>>> import numpy as np
>>> np.set_printoptions(precision=3, suppress=True, linewidth=100)
>>> def rd(a):
...     return np.round(a, 3) + 0
... 
>>> M = np.load("sample7.npy")
>>> M
array([[-2.603, -6.935, -8.512, -4.693,  5.933],
       [-1.887, -6.907, -6.295, -2.815,  4.548],
       [-3.337, -5.569, -4.864, -4.638,  4.457],
       [-3.888, -7.206, -6.003, -2.649,  6.004],
       [-2.385, -6.866, -3.945, -2.813,  5.363],
       [-3.488, -5.796, -7.533, -3.393,  6.534],
       [-3.529, -4.45 , -5.551, -1.701,  6.188],
       [-2.881, -6.245, -4.974, -2.489,  6.883],
       [-4.136, -5.973, -5.579, -3.36 ,  8.438],
       [-4.736, -6.814, -5.649, -3.582,  6.237],
       [-2.453, -4.212, -6.897, -2.244,  7.681],
       [-2.481, -5.415, -5.011, -2.751,  5.305],
       [-4.816, -4.85 , -6.121, -3.967,  7.615],
       [-3.788, -6.59 , -5.927, -2.466,  6.686],
       [-2.262, -4.508, -5.558, -2.112,  5.508],
       [-2.219, -6.941, -5.851, -2.098,  7.494],
       [-3.438, -7.298, -7.179, -2.881,  6.126],
       [-2.65 , -5.767, -8.303, -2.871,  7.106],
       [-3.11 , -4.682, -5.359, -1.868,  6.24 ]])
>>> f, v = M[3], M[9]
>>> rd(f @ f)
np.float64(146.144)
>>> pr = (f @ v) / (f @ f) * f
>>> np.linalg.matrix_rank(np.outer(f, v))
np.int64(1)
>>> rd(pr)
array([-3.947, -7.315, -6.094, -2.689,  6.095])
>>> rd((v - pr) @ f)
np.float64(0.0)
>>> cov = np.cov(M, rowvar=False)
>>> rd(M.std(axis=0))
array([0.827, 1.   , 1.144, 0.825, 1.027])
>>> rd(np.polyfit(M[:, 0], M[:, 4], 1))
array([-0.441,  4.938])
>>> rd(np.corrcoef(M.T))
array([[ 1.   ,  0.009, -0.045,  0.327, -0.355],
       [ 0.009,  1.   ,  0.11 ,  0.27 ,  0.17 ],
       [-0.045,  0.11 ,  1.   ,  0.262, -0.255],
       [ 0.327,  0.27 ,  0.262,  1.   ,  0.151],
       [-0.355,  0.17 , -0.255,  0.151,  1.   ]])
>>> D = np.linalg.norm(M[:, None] - M[None], axis=-1)
>>> np.linalg.matrix_rank(D ** 2)
np.int64(7)
>>> np.unravel_index(D.round(6).argmax(), D.shape)
(np.int64(0), np.int64(6))
>>> D[3].round(6).argsort(kind="stable")[:4]
array([ 3, 13, 16,  9])
